$ python -q
>>> import numpy as np
>>> np.set_printoptions(precision=1, suppress=True, linewidth=120)
>>> data = np.array([[-1.4, 0.5, 0.2, -1.2, 1.3, 0.7, 0.6],
...     [0.2, 0.5, 0.3, 1.4, -1.9, -2.2, -2.7],
...     [1.4, -1.0, -0.4, -0.5, 1.6, -1.1, -0.9],
...     [-1.2, 0.1, 0.8, -0.5, 2.5, -0.8, 1.2],
...     [0.9, -1.0, -0.2, 0.5, -0.3, 0.4, -0.4],
...     [-0.3, 0.2, 0.5, -2.0, 0.5, 1.4, -0.1],
...     [0.7, -1.3, -1.1, 1.3, 0.3, -1.1, 0.2],
...     [0.3, -2.4, 0.1, 0.0, -0.7, -1.5, 0.9],
...     [1.3, -0.2, 0.4, 0.2, 0.6, -0.4, 0.3],
...     [0.4, -0.7, -0.1, 0.0, 0.6, 0.0, -0.8],
...     [0.5, 1.7, -0.6, 1.2, 0.9, -1.8, 0.5],
...     [1.0, -0.2, 0.6, -1.3, -0.9, 0.9, -0.4]])
>>> data[8] *= 10
>>> data
array([[-1.4,  0.5,  0.2, -1.2,  1.3,  0.7,  0.6],
       [ 0.2,  0.5,  0.3,  1.4, -1.9, -2.2, -2.7],
       [ 1.4, -1. , -0.4, -0.5,  1.6, -1.1, -0.9],
       [-1.2,  0.1,  0.8, -0.5,  2.5, -0.8,  1.2],
       [ 0.9, -1. , -0.2,  0.5, -0.3,  0.4, -0.4],
       [-0.3,  0.2,  0.5, -2. ,  0.5,  1.4, -0.1],
       [ 0.7, -1.3, -1.1,  1.3,  0.3, -1.1,  0.2],
       [ 0.3, -2.4,  0.1,  0. , -0.7, -1.5,  0.9],
       [13. , -2. ,  4. ,  2. ,  6. , -4. ,  3. ],
       [ 0.4, -0.7, -0.1,  0. ,  0.6,  0. , -0.8],
       [ 0.5,  1.7, -0.6,  1.2,  0.9, -1.8,  0.5],
       [ 1. , -0.2,  0.6, -1.3, -0.9,  0.9, -0.4]])
>>> A2 = np.c_[data[:, :4] @ np.array([[2, 0, 2, 1], [2, 1, 0, 1], [1, 2, 1, 0], [0, 0, 2, 2]]), np.array([0, 3, 5, 4, 3, 8, 5, 0, 0, 0, 1, 3])]
>>> A2
array([[-1.6,  0.9, -5. , -3.3,  0. ],
       [ 1.7,  1.1,  3.5,  3.5,  3. ],
       [ 0.4, -1.8,  1.4, -0.6,  5. ],
       [-1.4,  1.7, -2.6, -2.1,  4. ],
       [-0.4, -1.4,  2.6,  0.9,  3. ],
       [ 0.3,  1.2, -4.1, -4.1,  8. ],
       [-2.3, -3.5,  2.9,  2. ,  5. ],
       [-4.1, -2.2,  0.7, -2.1,  0. ],
       [26. ,  6. , 34. , 15. ,  0. ],
       [-0.7, -0.9,  0.7, -0.3,  0. ],
       [ 3.8,  0.5,  2.8,  4.6,  1. ],
       [ 2.2,  1. ,  0. , -1.8,  3. ]])
>>> np.linalg.matrix_rank(A2)
np.int64(5)
>>> np.round(np.linalg.norm(A2 - data @ np.linalg.lstsq(data, A2)[0], axis=0), 1) + 0
array([0. , 0. , 0. , 0. , 9.3])
